$ python3 -q
>>> import numpy as np
>>> import numpy.linalg as la
>>> np.set_printoptions(precision=3, suppress=True, linewidth=120, sign=" ")
>>> def rnd(a):
...     return np.round(a, 3) + 0
... 
>>> feats = np.loadtxt("x.csv", delimiter=",")
>>> print(feats)
[[  9.177   9.079 -12.882]
 [  5.84    5.341  -8.258]
 [  4.996   4.395  -7.058]
 [  3.025   2.191  -4.173]
 [  2.88    2.03   -3.956]
 [  2.325   1.416  -3.111]
 [  1.414   0.428  -1.679]
 [  0.191  -0.387   0.264]
 [  0.11   -0.162   0.141]
 [ -0.089   0.069  -0.075]
 [ -0.093   0.072  -0.078]
 [ -0.119   0.087  -0.096]
 [ -1.327  -0.026  -0.241]
 [ -1.738  -0.186  -0.171]
 [ -3.598  -1.144   0.407]
 [ -6.874  -3.239   1.911]
 [-11.918  -6.874   4.747]
 [-12.862  -7.584   5.318]
 [-16.782 -10.605   7.786]
 [-23.291 -15.794  12.127]]
>>> print(rnd(la.norm(feats[10], 1)), rnd(la.norm(feats[10], np.inf)))
0.243 0.093
>>> print(rnd(la.norm(feats) ** 2 / la.norm(feats, 2) ** 2))
1.043
>>> print(la.norm(feats, axis=1).argmax())
19
>>> print(rnd(la.norm(feats, 1)), rnd(la.norm(feats, np.inf)))
108.649 51.212
>>> print(rnd(la.norm(feats, "nuc")))
61.681
>>> print(rnd(la.norm(feats, 2)))
49.717
>>> print(rnd(la.norm(feats[10] - feats[7])))
0.639
>>> Xc = feats - feats.mean(axis=0)
>>> U, sv, Vh = la.svd(Xc, full_matrices=False)
>>> print(rnd((sv ** 2).sum() ** 2 / (sv ** 4).sum()))
1.039
>>> print(np.abs(Vh[0]).argmax())
0
>>> print(la.matrix_rank(Xc))
3
>>> print(rnd(sv ** 2 / (sv ** 2).sum()))
[ 0.981  0.018  0.001]
>>> x0 = np.array([0, -2, 0])
>>> target = feats @ x0
>>> print(rnd(la.pinv(feats) @ feats))
[[ 1.  0.  0.]
 [ 0.  1.  0.]
 [ 0.  0.  1.]]
>>> try:
...     la.solve(feats, target)
... except la.LinAlgError as e:
...     print(e)
... 
Last 2 dimensions of the array must be square
>>> rng = np.random.default_rng(334)
>>> target = target + 0.3 * rng.normal(size=20)
>>> print(rnd(target))
[-17.989 -10.585  -9.089  -4.819  -4.456  -2.983  -1.232   0.38    0.509  -0.07   -0.132  -0.199   0.344   0.215
   2.336   6.599  13.152  15.496  20.548  31.271]
>>> beta, *_ = la.lstsq(feats, target)
>>> print([round(float(la.norm(la.solve(feats.T @ feats + lam * np.eye(3), feats.T @ target))), 2) for lam in (0, 1, 10, 100)])
[1.67, 1.45, 1.05, 0.95]
>>> print(rnd(beta))
[-0.13  -1.662  0.141]
>>> print(rnd(la.norm(target - feats @ beta)))
1.045
>>> print(rnd(feats.T @ (target - feats @ beta)))
[ 0.  0.  0.]
